$ python3 -q
>>> import numpy as np
>>> import numpy.linalg as la
>>> np.set_printoptions(precision=1, suppress=True, linewidth=160, floatmode="fixed")
>>> M = np.loadtxt("case13.csv", delimiter=",")
>>> M.round(1) + 0
array([[ 0.2, -0.1,  0.1,  0.2, -0.2,  0.1,  0.2,  0.1, -0.1, -0.1],
       [-0.1,  0.5,  0.1,  0.3,  0.3,  0.0,  0.0, -0.1,  0.1,  0.3],
       [ 0.1,  0.1,  0.2,  0.2, -0.1,  0.1,  0.2,  0.0, -0.1,  0.0],
       [ 0.2,  0.3,  0.2,  0.4, -0.1,  0.1,  0.3,  0.0,  0.0,  0.1],
       [-0.2,  0.3, -0.1, -0.1,  0.3, -0.1, -0.2, -0.1,  0.1,  0.2],
       [ 0.1,  0.0,  0.1,  0.1, -0.1,  0.1,  0.0,  0.1, -0.2,  0.1],
       [ 0.2,  0.0,  0.2,  0.3, -0.2,  0.0,  0.3, -0.1,  0.1, -0.1],
       [ 0.1, -0.1,  0.0,  0.0, -0.1,  0.1, -0.1,  0.2, -0.3,  0.1],
       [-0.1,  0.1, -0.1,  0.0,  0.1, -0.2,  0.1, -0.3,  0.5, -0.2],
       [-0.1,  0.3,  0.0,  0.1,  0.2,  0.1, -0.1,  0.1, -0.2,  0.3]])
>>> # equal to its transpose
>>> vals, evecs = la.eigh(M)
>>> x0 = np.array([2, 2, 2, 0, 3, 2, 2, 3, 1, 3])
>>> np.round(np.abs(M).sum(axis=1).max(), 1), round(np.abs(vals).max(), 1)
(np.float64(1.8), np.float64(1.0))
>>> np.round(la.eigvalsh(M[1:, 1:]), 1) + 0
array([0.0, 0.0, 0.0, 0.0, 0.0, 0.0, 0.8, 1.0, 1.0])
>>> np.round(evecs * np.maximum(vals, 0) @ evecs.T, 1) + 0
array([[ 0.2, -0.1,  0.1,  0.2, -0.2,  0.1,  0.2,  0.1, -0.1, -0.1],
       [-0.1,  0.5,  0.1,  0.3,  0.3,  0.0,  0.0, -0.1,  0.1,  0.3],
       [ 0.1,  0.1,  0.2,  0.2, -0.1,  0.1,  0.2,  0.0, -0.1,  0.0],
       [ 0.2,  0.3,  0.2,  0.4, -0.1,  0.1,  0.3,  0.0,  0.0,  0.1],
       [-0.2,  0.3, -0.1, -0.1,  0.3, -0.1, -0.2, -0.1,  0.1,  0.2],
       [ 0.1,  0.0,  0.1,  0.1, -0.1,  0.1,  0.0,  0.1, -0.2,  0.1],
       [ 0.2,  0.0,  0.2,  0.3, -0.2,  0.0,  0.3, -0.1,  0.1, -0.1],
       [ 0.1, -0.1,  0.0,  0.0, -0.1,  0.1, -0.1,  0.2, -0.3,  0.1],
       [-0.1,  0.1, -0.1,  0.0,  0.1, -0.2,  0.1, -0.3,  0.5, -0.2],
       [-0.1,  0.3,  0.0,  0.1,  0.2,  0.1, -0.1,  0.1, -0.2,  0.3]])
>>> rank = la.matrix_rank(M)
>>> rank
np.int64(3)
>>> null = la.svd(M)[2][rank:].T
>>> [int(la.matrix_rank(M[:, :j + 1])) for j in range(10)]
[1, 2, 3, 3, 3, 3, 3, 3, 3, 3]
>>> la.matrix_rank(M.T @ M), la.matrix_rank(M @ M.T)
(np.int64(3), np.int64(3))
>>> null.shape
(10, 7)
>>> rng = np.random.default_rng(94125)
>>> labels = rng.permutation(10)
>>> labels
array([8, 7, 4, 9, 6, 2, 3, 1, 5, 0])
>>> Y = M[labels][:, labels]
>>> np.diag(Y)
array([0.5, 0.2, 0.3, 0.3, 0.3, 0.2, 0.4, 0.5, 0.1, 0.2])
>>> np.round(np.sort(np.abs(la.eigvals(Y))), 1) + 0
array([0.0, 0.0, 0.0, 0.0, 0.0, 0.0, 0.0, 1.0, 1.0, 1.0])
>>> np.trace(Y)
np.float64(3.0)
>>> round(float(la.det(Y)), 1), np.round(la.det(M[labels]), 1)
(-0.0, np.float64(0.0))
>>> A = 0.2 ** np.abs(np.subtract.outer(np.arange(5), np.arange(5)))
>>> A.round(1) + 0
array([[1.0, 0.2, 0.0, 0.0, 0.0],
       [0.2, 1.0, 0.2, 0.0, 0.0],
       [0.0, 0.2, 1.0, 0.2, 0.0],
       [0.0, 0.0, 0.2, 1.0, 0.2],
       [0.0, 0.0, 0.0, 0.2, 1.0]])
>>> # symmetric
>>> vals, evecs = la.eigvalsh(A)
Traceback (most recent call last):
  File "<python-input-28>", line 1, in <module>
    vals, evecs = la.eigvalsh(A)
    ^^^^^^^^^^^
ValueError: too many values to unpack (expected 2)
>>> vals, evecs = la.eigh(A)
>>> np.round(vals.sum(), 1), np.trace(A)
(np.float64(5.0), np.float64(5.0))
>>> np.round(evecs @ np.diag(vals) @ evecs.T, 1) + 0
array([[1.0, 0.2, 0.0, 0.0, 0.0],
       [0.2, 1.0, 0.2, 0.0, 0.0],
       [0.0, 0.2, 1.0, 0.2, 0.0],
       [0.0, 0.0, 0.2, 1.0, 0.2],
       [0.0, 0.0, 0.0, 0.2, 1.0]])
>>> la.eigvalsh(A @ A)
array([0.5, 0.6, 0.9, 1.4, 2.0])
>>> la.eigvalsh(A + 3 * np.eye(5))
array([3.7, 3.8, 3.9, 4.2, 4.4])
>>> np.abs(evecs[:, -1])
array([0.3, 0.5, 0.6, 0.5, 0.3])
>>> la.svd(A, compute_uv=False)
array([1.4, 1.2, 0.9, 0.8, 0.7])
>>> vals, evecs = la.eig(A)
>>> vals
array([1.4, 1.2, 0.9, 0.7, 0.8])
>>> np.round(A @ evecs[:, 0] - vals[0] * evecs[:, 0], 1) + 0
array([0.0, 0.0, 0.0, 0.0, 0.0])
>>> np.sort(la.eigvals(la.inv(A)))
array([0.7, 0.9, 1.1, 1.3, 1.4])
>>> np.sort(la.eigvals(A.T))
array([0.7, 0.8, 0.9, 1.2, 1.4])
>>> round(float(np.prod(vals)), 1)
0.8
>>> np.round(M.reshape(-1, 2), 1) + 0
array([[ 0.2, -0.1],
       [ 0.1,  0.2],
       [-0.2,  0.1],
       [ 0.2,  0.1],
       [-0.1, -0.1],
       [-0.1,  0.5],
       [ 0.1,  0.3],
       [ 0.3,  0.0],
       [ 0.0, -0.1],
       [ 0.1,  0.3],
       [ 0.1,  0.1],
       [ 0.2,  0.2],
       [-0.1,  0.1],
       [ 0.2,  0.0],
       [-0.1,  0.0],
       [ 0.2,  0.3],
       [ 0.2,  0.4],
       [-0.1,  0.1],
       [ 0.3,  0.0],
       [ 0.0,  0.1],
       [-0.2,  0.3],
       [-0.1, -0.1],
       [ 0.3, -0.1],
       [-0.2, -0.1],
       [ 0.1,  0.2],
       [ 0.1,  0.0],
       [ 0.1,  0.1],
       [-0.1,  0.1],
       [ 0.0,  0.1],
       [-0.2,  0.1],
       [ 0.2,  0.0],
       [ 0.2,  0.3],
       [-0.2,  0.0],
       [ 0.3, -0.1],
       [ 0.1, -0.1],
       [ 0.1, -0.1],
       [ 0.0,  0.0],
       [-0.1,  0.1],
       [-0.1,  0.2],
       [-0.3,  0.1],
       [-0.1,  0.1],
       [-0.1,  0.0],
       [ 0.1, -0.2],
       [ 0.1, -0.3],
       [ 0.5, -0.2],
       [-0.1,  0.3],
       [ 0.0,  0.1],
       [ 0.2,  0.1],
       [-0.1,  0.1],
       [-0.2,  0.3]])
>>> np.round(M.reshape(2, -1), 1) + 0
array([[ 0.2, -0.1,  0.1,  0.2, -0.2,  0.1,  0.2,  0.1, -0.1, -0.1, -0.1,  0.5,  0.1,  0.3,  0.3,  0.0,  0.0, -0.1,  0.1,  0.3,  0.1,  0.1,  0.2,  0.2, -0.1,
         0.1,  0.2,  0.0, -0.1,  0.0,  0.2,  0.3,  0.2,  0.4, -0.1,  0.1,  0.3,  0.0,  0.0,  0.1, -0.2,  0.3, -0.1, -0.1,  0.3, -0.1, -0.2, -0.1,  0.1,  0.2],
       [ 0.1,  0.0,  0.1,  0.1, -0.1,  0.1,  0.0,  0.1, -0.2,  0.1,  0.2,  0.0,  0.2,  0.3, -0.2,  0.0,  0.3, -0.1,  0.1, -0.1,  0.1, -0.1,  0.0,  0.0, -0.1,
         0.1, -0.1,  0.2, -0.3,  0.1, -0.1,  0.1, -0.1,  0.0,  0.1, -0.2,  0.1, -0.3,  0.5, -0.2, -0.1,  0.3,  0.0,  0.1,  0.2,  0.1, -0.1,  0.1, -0.2,  0.3]])
>>> t3 = M.reshape(10, 2, -1)
>>> np.round(t3.transpose(1, 0, 2), 1) + 0
array([[[ 0.2, -0.1,  0.1,  0.2, -0.2],
        [-0.1,  0.5,  0.1,  0.3,  0.3],
        [ 0.1,  0.1,  0.2,  0.2, -0.1],
        [ 0.2,  0.3,  0.2,  0.4, -0.1],
        [-0.2,  0.3, -0.1, -0.1,  0.3],
        [ 0.1,  0.0,  0.1,  0.1, -0.1],
        [ 0.2,  0.0,  0.2,  0.3, -0.2],
        [ 0.1, -0.1,  0.0,  0.0, -0.1],
        [-0.1,  0.1, -0.1,  0.0,  0.1],
        [-0.1,  0.3,  0.0,  0.1,  0.2]],

       [[ 0.1,  0.2,  0.1, -0.1, -0.1],
        [ 0.0,  0.0, -0.1,  0.1,  0.3],
        [ 0.1,  0.2,  0.0, -0.1,  0.0],
        [ 0.1,  0.3,  0.0,  0.0,  0.1],
        [-0.1, -0.2, -0.1,  0.1,  0.2],
        [ 0.1,  0.0,  0.1, -0.2,  0.1],
        [ 0.0,  0.3, -0.1,  0.1, -0.1],
        [ 0.1, -0.1,  0.2, -0.3,  0.1],
        [-0.2,  0.1, -0.3,  0.5, -0.2],
        [ 0.1, -0.1,  0.1, -0.2,  0.3]]])
>>> t3[:, 0].round(1) + 0
array([[ 0.2, -0.1,  0.1,  0.2, -0.2],
       [-0.1,  0.5,  0.1,  0.3,  0.3],
       [ 0.1,  0.1,  0.2,  0.2, -0.1],
       [ 0.2,  0.3,  0.2,  0.4, -0.1],
       [-0.2,  0.3, -0.1, -0.1,  0.3],
       [ 0.1,  0.0,  0.1,  0.1, -0.1],
       [ 0.2,  0.0,  0.2,  0.3, -0.2],
       [ 0.1, -0.1,  0.0,  0.0, -0.1],
       [-0.1,  0.1, -0.1,  0.0,  0.1],
       [-0.1,  0.3,  0.0,  0.1,  0.2]])
>>> np.round(t3.sum(axis=1), 1) + 0
array([[ 0.3,  0.0,  0.2,  0.1, -0.3],
       [-0.2,  0.6,  0.0,  0.3,  0.5],
       [ 0.2,  0.3,  0.2,  0.2, -0.1],
       [ 0.2,  0.5,  0.2,  0.4,  0.0],
       [-0.3,  0.1, -0.2,  0.0,  0.4],
       [ 0.2,  0.0,  0.2, -0.2,  0.0],
       [ 0.2,  0.3,  0.1,  0.4, -0.3],
       [ 0.2, -0.2,  0.2, -0.3,  0.0],
       [-0.3,  0.2, -0.4,  0.5, -0.2],
       [ 0.0,  0.1,  0.1, -0.2,  0.4]])
>>> t3.shape
(10, 2, 5)
>>> hat = np.triu(np.array([[-2, 0, 2, 1, -2],
...     [-3, -2, 2, -5, -4],
...     [0, 4, -4, 1, 5],
...     [5, -1, -4, 4, -3],
...     [1, 3, -5, 2, -3]]), 1) + np.eye(5)
>>> Y = hat @ A @ la.inv(hat)
>>> np.trace(Y), np.trace(A)
(np.float64(5.0), np.float64(5.0))
>>> np.round(hat @ A - A @ hat, 1) + 0
array([[ 0.1,  0.4, -0.3,  1.0,  0.9],
       [ 0.0,  0.2, -1.6, -0.8, -1.4],
       [ 0.0,  0.1, -0.1,  2.0,  1.7],
       [ 0.0,  0.0, -0.2, -0.6, -0.8],
       [ 0.0,  0.0,  0.0,  0.0,  0.4]])
